% ipython --no-banner

In [1]: import numpy as np

In [2]: from numpy import linalg as LA

In [3]: np.set_printoptions(precision=2, suppress=True, linewidth=140, floatmode="fixed")

In [4]: def rnd(a):
   ...:     return np.round(a, 2) + 0
   ...: 

In [5]: E = np.cumsum(np.array([[2, -4, -1],
   ...:     [1, 0, 0],
   ...:     [0, 5, -2],
   ...:     [5, -4, -3],
   ...:     [1, 3, -4],
   ...:     [-4, -4, -2],
   ...:     [-1, 1, -5],
   ...:     [-4, -5, 2],
   ...:     [0, -5, 1],
   ...:     [-1, -4, -1],
   ...:     [-3, 4, 0],
   ...:     [-5, -4, 5],
   ...:     [3, -4, -4],
   ...:     [-3, 0, 5],
   ...:     [2, 2, 2],
   ...:     [-5, 0, -5]]), axis=0)

In [6]: E
Out[6]: 
array([[  2,  -4,  -1],
       [  3,  -4,  -1],
       [  3,   1,  -3],
       [  8,  -3,  -6],
       [  9,   0, -10],
       [  5,  -4, -12],
       [  4,  -3, -17],
       [  0,  -8, -15],
       [  0, -13, -14],
       [ -1, -17, -15],
       [ -4, -13, -15],
       [ -9, -17, -10],
       [ -6, -21, -14],
       [ -9, -21,  -9],
       [ -7, -19,  -7],
       [-12, -19, -12]])

In [7]: x0 = np.array([5, -5, -4])

In [8]: rhs = E @ x0

In [9]: rhs
Out[9]: array([ 34,  39,  22,  79,  85,  93, 103, 100, 121, 140, 105,  80, 131,  96,  88,  83])

In [10]: rnd(LA.lstsq(E, rhs)[0])
Out[10]: array([ 5.00, -5.00, -4.00])

In [11]: rnd(LA.pinv(E) @ E)
Out[11]: 
array([[1.00, 0.00, 0.00],
       [0.00, 1.00, 0.00],
       [0.00, 0.00, 1.00]])

In [12]: rnd(LA.solve(E.T @ E, E.T @ rhs))
Out[12]: array([ 5.00, -5.00, -4.00])

In [13]: rng = np.random.default_rng(4793)

In [14]: rhs = rhs + 0.02 * rng.normal(size=16)

In [15]: print(rnd(rhs))
[ 33.99  39.00  21.95  79.00  84.99  92.99 103.03 100.01 121.00 140.01 104.98  79.96 131.00  96.00  88.01  83.00]

In [16]: c, *_ = LA.lstsq(E, rhs)

In [17]: rnd(c)
Out[17]: array([ 5.00, -5.00, -4.00])

In [18]: rnd(LA.norm(rhs - E @ c))
Out[18]: np.float64(0.08)

In [19]: O, r_ = LA.qr(E)

In [20]: print(np.allclose(r_.T @ r_, E.T @ E))
True

In [21]: rnd(np.abs(np.diag(r_)))
Out[21]: array([24.82, 39.32, 18.60])

In [22]: lab = rng.permutation(3)

In [23]: other = E[:, lab] * rng.choice([-1, 1], 3)

In [24]: print(other)
[[  1  -2  -4]
 [  1  -3  -4]
 [  3  -3   1]
 [  6  -8  -3]
 [ 10  -9   0]
 [ 12  -5  -4]
 [ 17  -4  -3]
 [ 15   0  -8]
 [ 14   0 -13]
 [ 15   1 -17]
 [ 15   4 -13]
 [ 10   9 -17]
 [ 14   6 -21]
 [  9   9 -21]
 [  7   7 -19]
 [ 12  12 -19]]

In [25]: Uu, _, Vh = LA.svd(E.T @ other)

In [26]: rnd(Uu @ Vh)
Out[26]: 
array([[ 0.00, -1.00,  0.00],
       [ 0.00,  0.00,  1.00],
       [-1.00,  0.00,  0.00]])

In [27]: rnd(LA.lstsq(E, other)[0])
Out[27]: 
array([[ 0.00, -1.00,  0.00],
       [ 0.00,  0.00,  1.00],
       [-1.00,  0.00,  0.00]])

In [28]: arr = np.loadtxt("arr.csv", delimiter=",")

In [29]: arr
Out[29]: 
array([[2.00, 0.00, 3.00, 0.00, 5.00],
       [0.00, 4.00, 3.00, 1.00, 4.00],
       [0.00, 0.00, 1.00, 0.00, 2.00],
       [0.00, 0.00, 0.00, 2.00, 4.00],
       [0.00, 0.00, 0.00, 0.00, 3.00]])

In [30]: Uu, s, Vh = LA.svd(arr, full_matrices=False)

In [31]: rnd(np.cumsum(s ** 2) / np.sum(s ** 2))
Out[31]: array([0.80, 0.92, 0.99, 1.00, 1.00])

In [32]: np.allclose(Uu * s @ Vh, arr)
Out[32]: True

In [33]: np.abs(Uu[:, 0]).round(6).argmax()
Out[33]: np.int64(1)

In [34]: rnd(s / s[0])
Out[34]: array([1.00, 0.38, 0.28, 0.11, 0.05])

In [35]: rnd(Vh @ Vh.T)
Out[35]: 
array([[1.00, 0.00, 0.00, 0.00, 0.00],
       [0.00, 1.00, 0.00, 0.00, 0.00],
       [0.00, 0.00, 1.00, 0.00, 0.00],
       [0.00, 0.00, 0.00, 1.00, 0.00],
       [0.00, 0.00, 0.00, 0.00, 1.00]])

In [36]: rnd(s)
Out[36]: array([9.58, 3.68, 2.73, 1.05, 0.48])

In [37]: (s > 1e-8).sum()
Out[37]: np.int64(5)

In [38]: O = arr.astype(float).copy()

In [39]: for j in range(5):
    ...:     O[:, j] -= O[:, :j] @ (O[:, :j].T @ O[:, j])
    ...:     O[:, j] /= LA.norm(O[:, j])
    ...: 

In [40]: print(O.T @ arr)
[[2.00 0.00 3.00 0.00 5.00]
 [0.00 4.00 3.00 1.00 4.00]
 [0.00 0.00 1.00 0.00 2.00]
 [0.00 0.00 0.00 2.00 4.00]
 [0.00 0.00 0.00 0.00 3.00]]

In [41]: O
Out[41]: 
array([[1.00, 0.00, 0.00, 0.00, 0.00],
       [0.00, 1.00, 0.00, 0.00, 0.00],
       [0.00, 0.00, 1.00, 0.00, 0.00],
       [0.00, 0.00, 0.00, 1.00, 0.00],
       [0.00, 0.00, 0.00, 0.00, 1.00]])

In [42]: O.T @ O
Out[42]: 
array([[1.00, 0.00, 0.00, 0.00, 0.00],
       [0.00, 1.00, 0.00, 0.00, 0.00],
       [0.00, 0.00, 1.00, 0.00, 0.00],
       [0.00, 0.00, 0.00, 1.00, 0.00],
       [0.00, 0.00, 0.00, 0.00, 1.00]])
